% ipython --no-banner

In [1]: import numpy as np

In [2]: import numpy.linalg as la

In [3]: np.set_printoptions(precision=2, suppress=True, linewidth=120, legacy="1.25")

In [4]: F = np.load("mat.npy")

In [5]: F
Out[5]: 
array([[-0.5,  0.6,  1.7,  1.1, -0.7],
       [-0.6,  0.7,  0.7,  0.8, -0.1],
       [ 1. ,  1.4,  2.3, -0.4, -0.4],
       [ 1.8, -0.1,  0.7,  0.8, -0.7],
       [-0.1,  1.5, -0.1, -0.3,  0.4],
       [ 0. , -0.2,  1.6,  1.4,  2. ],
       [-2. ,  0.5,  1. ,  0.3, -0.3],
       [-0.3,  0.3,  1.4, -0.1, -0.7]])

In [6]: q, R = la.qr(F)

In [7]: q.shape, R.shape
Out[7]: ((8, 5), (5, 5))

In [8]: np.round(q.T @ q, 2) + 0
Out[8]: 
array([[1., 0., 0., 0., 0.],
       [0., 1., 0., 0., 0.],
       [0., 0., 1., 0., 0.],
       [0., 0., 0., 1., 0.],
       [0., 0., 0., 0., 1.]])

In [9]: q @ R
Out[9]: 
array([[-0.5,  0.6,  1.7,  1.1, -0.7],
       [-0.6,  0.7,  0.7,  0.8, -0.1],
       [ 1. ,  1.4,  2.3, -0.4, -0.4],
       [ 1.8, -0.1,  0.7,  0.8, -0.7],
       [-0.1,  1.5, -0.1, -0.3,  0.4],
       [ 0. , -0.2,  1.6,  1.4,  2. ],
       [-2. ,  0.5,  1. ,  0.3, -0.3],
       [-0.3,  0.3,  1.4, -0.1, -0.7]])

In [10]: np.round(la.norm(F) ** 2 / la.norm(F, 2) ** 2, 2)
Out[10]: 2.17

In [11]: U, sig, vt = la.svd(F, full_matrices=False)

In [12]: np.round(U.T @ F @ vt.T, 2) + 0
Out[12]: 
array([[4.28, 0.  , 0.  , 0.  , 0.  ],
       [0.  , 3.02, 0.  , 0.  , 0.  ],
       [0.  , 0.  , 2.69, 0.  , 0.  ],
       [0.  , 0.  , 0.  , 1.92, 0.  ],
       [0.  , 0.  , 0.  , 0.  , 1.19]])

In [13]: np.abs(vt[0])
Out[13]: array([0.05, 0.36, 0.88, 0.29, 0.05])

In [14]: sig
Out[14]: array([4.28, 3.02, 2.69, 1.92, 1.19])

In [15]: np.cumsum(sig ** 2) / np.sum(sig ** 2)
Out[15]: array([0.46, 0.69, 0.87, 0.96, 1.  ])

In [16]: (sig > 1e-8).sum()
Out[16]: 5

In [17]: np.abs(U[:, 0]).round(6).argmax()
Out[17]: 2
